$ python -q
>>> import numpy as np
>>> np.set_printoptions(precision=2, suppress=True, linewidth=160)
>>> rng = np.random.default_rng(3209)
>>> th = np.sort(rng.uniform(-2, 2, 26))
>>> X = np.c_[th, th ** 2, th ** 3] @ np.array([[-3, -1, -3, 2, 3], [2, 1, 3, 0, 0], [-1, 0, -3, -1, 3]])
>>> X
array([[ 19.99,   5.56,  37.57,   3.15, -26.63],
       [ 14.21,   4.21,  25.17,   0.96, -17.38],
       [ 13.63,   4.06,  23.96,   0.77, -16.5 ],
       [  8.74,   2.79,  14.13,  -0.57,  -9.49],
       [  8.39,   2.69,  13.45,  -0.64,  -9.02],
       [  5.9 ,   1.97,   8.82,  -1.01,  -5.88],
       [  5.22,   1.76,   7.62,  -1.06,  -5.09],
       [  4.93,   1.67,   7.12,  -1.08,  -4.76],
       [  3.02,   1.05,   3.96,  -1.02,  -2.72],
       [  2.18,   0.77,   2.7 ,  -0.89,  -1.93],
       [  1.28,   0.45,   1.47,  -0.64,  -1.13],
       [  1.2 ,   0.42,   1.37,  -0.61,  -1.06],
       [  0.41,   0.14,   0.43,  -0.25,  -0.38],
       [  0.19,   0.06,   0.19,  -0.12,  -0.18],
       [ -0.08,  -0.03,  -0.08,   0.05,   0.08],
       [ -0.1 ,  -0.03,  -0.1 ,   0.07,   0.1 ],
       [ -0.22,  -0.07,  -0.22,   0.15,   0.23],
       [ -0.54,  -0.16,  -0.52,   0.4 ,   0.64],
       [ -0.55,  -0.17,  -0.53,   0.41,   0.66],
       [ -1.04,  -0.25,  -1.02,   0.81,   1.62],
       [ -1.85,  -0.07,  -2.56,   1.06,   5.1 ],
       [ -2.71,   0.39,  -5.4 ,   0.41,  10.45],
       [ -2.88,   0.48,  -6.  ,   0.23,  11.49],
       [ -2.97,   0.53,  -6.35,   0.12,  12.09],
       [ -3.59,   0.86,  -8.68,  -0.65,  15.93],
       [ -5.13,   1.62, -14.65,  -2.77,  25.09]])
>>> idx = X[:, 1] > np.median(X[:, 1])
>>> u = X[idx].mean(axis=0) - X[~idx].mean(axis=0)
>>> u
array([ 6.26,  2.18,  9.83, -0.51, -5.69])
>>> round((((X - X.mean(axis=0)) @ u > 0) == idx).mean(), 2)
np.float64(0.85)
>>> ((X - X.mean(axis=0)) @ u > 0).astype(int)
array([1, 1, 1, 1, 1, 1, 1, 1, 1, 0, 0, 0, 0, 0, 0, 0, 0, 0, 0, 0, 0, 0, 0, 0, 0, 0])
>>> np.argsort(-np.abs(u).round(6), kind="stable")
array([2, 0, 4, 1, 3])
